$ python -q
>>> import numpy as np
>>> np.set_printoptions(precision=1, suppress=True, linewidth=200)
>>> rd = lambda a: np.round(a, 1) + 0
>>> W0 = np.load("block3.npy")
>>> W0
array([[-1.2,  3.8, -0.2, -0.6,  1.4,  0. ,  0.5,  1. ],
       [ 1.7, -3.6,  0. , -0.6,  3.2,  0.8,  2.1, -4.6],
       [-1.4, -3.9, -0.4, -1.1, -1.1, -0.7,  0.9, -4.2],
       [ 1.7,  7.9,  0.2,  0.8, -1.5,  1.3,  0.7, -2.5],
       [-3.1,  7.1, -0.3, -0.4,  1.5,  0.4,  0.3,  3.1],
       [ 1.2, -5. , -0.1, -0.5,  1.9,  0.9, -0.1,  1.7],
       [ 0.8, -1.2, -0.6,  0. , -0.9,  0.7,  0. , -2.6],
       [ 2.3,  4.2,  0.6,  0.9,  0. ,  0.1,  0.1,  4.6],
       [ 0.4, -0.6,  0.3, -0.5, -0.7, -0.8,  0.3, -0.8],
       [ 1.4,  0.9, -1. ,  0.3, -0.8, -0.7, -1.4, -0.7],
       [ 1.2,  1.1,  0.7,  0.4,  4. ,  0.4,  0. ,  1.9],
       [ 5.2,  8.4,  0.5,  0.7, -1.5, -0.7, -0.6,  0.8],
       [ 0.6, -0.9, -0.3, -0.3, -2.3, -0.7,  0.1,  2.1],
       [ 3. ,  2.6,  0.4,  0.6, -0.2,  0.3, -1. ,  3.5],
       [-1.1,  2.8, -0.4,  0.1, -0.1,  0.3,  0. , -1.2],
       [ 2.2,  1.4,  0.3,  0.5,  0.6,  0.5,  0.9, -0.6],
       [-4.6,  2.9,  0.2, -1.8, -0.1, -1.5,  0.5, -5.8],
       [-4.8, -2. ,  0.2, -1. ,  1.1,  0.4,  0.3,  7.1],
       [ 1.3,  2.6,  0.3, -0.3, -0.2, -1. ,  0.7, -4.2],
       [ 2.9, -1.7, -0.7, -0.3,  1. ,  0.5,  0.5, -3.9],
       [ 1.5, -7. , -0.4,  0.2, -3.5, -0.5, -0.8,  1.5],
       [ 4.2, -2.7, -0.5,  0. ,  0.1,  0.3,  0.1,  1. ],
       [ 1.6, -2.2, -0.4, -0.7,  0.8,  0.6, -0.9, -5.3],
       [ 1.5,  6.3,  0.6,  0. , -0.9, -0.4, -0.2, -1.1],
       [-3.3, -8.8, -0.1, -0.3,  0. ,  0. , -1.8, -8.1],
       [-0.4, -0.5, -0.3, -0.4,  1.4, -0.9,  2.1, -4.8],
       [-1.4,  3.8,  0.4,  0.4, -1.3,  0. , -1.8, -5.1],
       [-1.9,  7.6, -0.3,  0.8,  0.3,  0.5,  0.2,  1.3],
       [-0.9, -0.6,  0.9,  1.3,  0.4, -0.1,  0.3, -3. ],
       [ 0.4,  1.7, -0.9, -0.2, -0.9, -0.1,  0.9, -7.2],
       [-0.2, -2.2,  0.6,  0.1, -3.5,  0.3,  0.7, -1.5],
       [-0.8, -1.2, -0.4, -0.9,  0.2, -0.6, -1.1,  3.4],
       [-2.4, -4.3,  0.2,  0.8, -0.3,  1. , -1.5, -0.4],
       [ 2. ,  5.7,  0.3, -1. , -0.9, -0.6,  1.7, -0.7]])
>>> idx = W0[:, 2] > np.median(W0[:, 2])
>>> f = W0[idx].mean(axis=0) - W0[~idx].mean(axis=0)
>>> idx.astype(int)
array([0, 1, 0, 1, 0, 0, 0, 1, 1, 0, 1, 1, 0, 1, 0, 1, 1, 1, 1, 0, 0, 0, 0, 1, 0, 0, 1, 0, 1, 0, 1, 0, 1, 1])
>>> rd(f)
array([0.4, 2.6, 0.8, 0.3, 0. , 0. , 0.2, 0.6])
